In [1]: import numpy as np

In [2]: from numpy import linalg as LA

In [3]: np.set_printoptions(suppress=True, linewidth=140)

In [4]: X = np.array([[0, 5, 8, 6, -9],
   ...:     [0, 0, 3, -9, -9],
   ...:     [0, 0, 0, -8, -7],
   ...:     [0, 0, 0, 0, -9],
   ...:     [0, 0, 0, 0, 0]])

In [5]: X
Out[5]: 
array([[ 0,  5,  8,  6, -9],
       [ 0,  0,  3, -9, -9],
       [ 0,  0,  0, -8, -7],
       [ 0,  0,  0,  0, -9],
       [ 0,  0,  0,  0,  0]])

In [6]: # looks like rank 4

In [7]: rng = np.random.default_rng(99647)

In [8]: lab = rng.permutation(5)

In [9]: lab
Out[9]: array([1, 0, 4, 3, 2])

In [10]: M2 = X[lab][:, lab]

In [11]: np.trace(M2)
Out[11]: np.int64(0)

In [12]: round(LA.det(M2), 3), round(float(LA.det(X[lab])), 3)
Out[12]: (np.float64(0.0), 0.0)

In [13]: np.round(np.sort(np.abs(LA.eigvals(M2))), 3)
Out[13]: array([0., 0., 0., 0., 0.])

In [14]: [int(LA.matrix_rank(LA.matrix_power(X, p))) for p in range(1, 6)]
Out[14]: [4, 3, 2, 1, 0]

In [15]: X @ X
Out[15]: 
array([[   0,    0,   15, -109, -155],
       [   0,    0,    0,  -24,   60],
       [   0,    0,    0,    0,   72],
       [   0,    0,    0,    0,    0],
       [   0,    0,    0,    0,    0]])

In [16]: F = np.array([[-1.8, 0.7, -1.4, 0.7, -0.6, 1.3, -1.2, 0.2, 0.0, -1.0],
    ...:     [-0.9, 0.6, -0.2, 1.3, 1.0, 0.1, -0.2, 1.7, 0.8, -0.1],
    ...:     [0.6, -0.3, -1.2, 0.1, 0.1, 0.2, 0.8, -0.4, -0.1, -0.4],
    ...:     [-1.8, -0.5, 1.0, 0.6, 1.5, -0.7, -0.2, 1.6, -1.3, -1.6]])

In [17]: M2 = np.array([[2, 3],
    ...:     [1, 2],
    ...:     [2, -2],
    ...:     [3, 0],
    ...:     [-3, -1],
    ...:     [2, 0],
    ...:     [3, -1],
    ...:     [3, 1],
    ...:     [1, -1],
    ...:     [-3, -1]])

In [18]: LA.matrix_rank(F @ M2)
Out[18]: np.int64(2)

In [19]: np.round(np.einsum("ik,kj->ij", F, M2), 3)
Out[19]: 
array([[ 0.8,  1.8],
       [ 5.1, -0.9],
       [ 1.2,  2.8],
       [ 1.5, -5.2]])

In [20]: np.round(F @ M2, 3)
Out[20]: 
array([[ 0.8,  1.8],
       [ 5.1, -0.9],
       [ 1.2,  2.8],
       [ 1.5, -5.2]])

In [21]: np.round(np.einsum("ij->j", F), 3)
Out[21]: array([-3.9,  0.5, -1.8,  2.7,  2. ,  0.9, -0.8,  3.1, -0.6, -3.1])
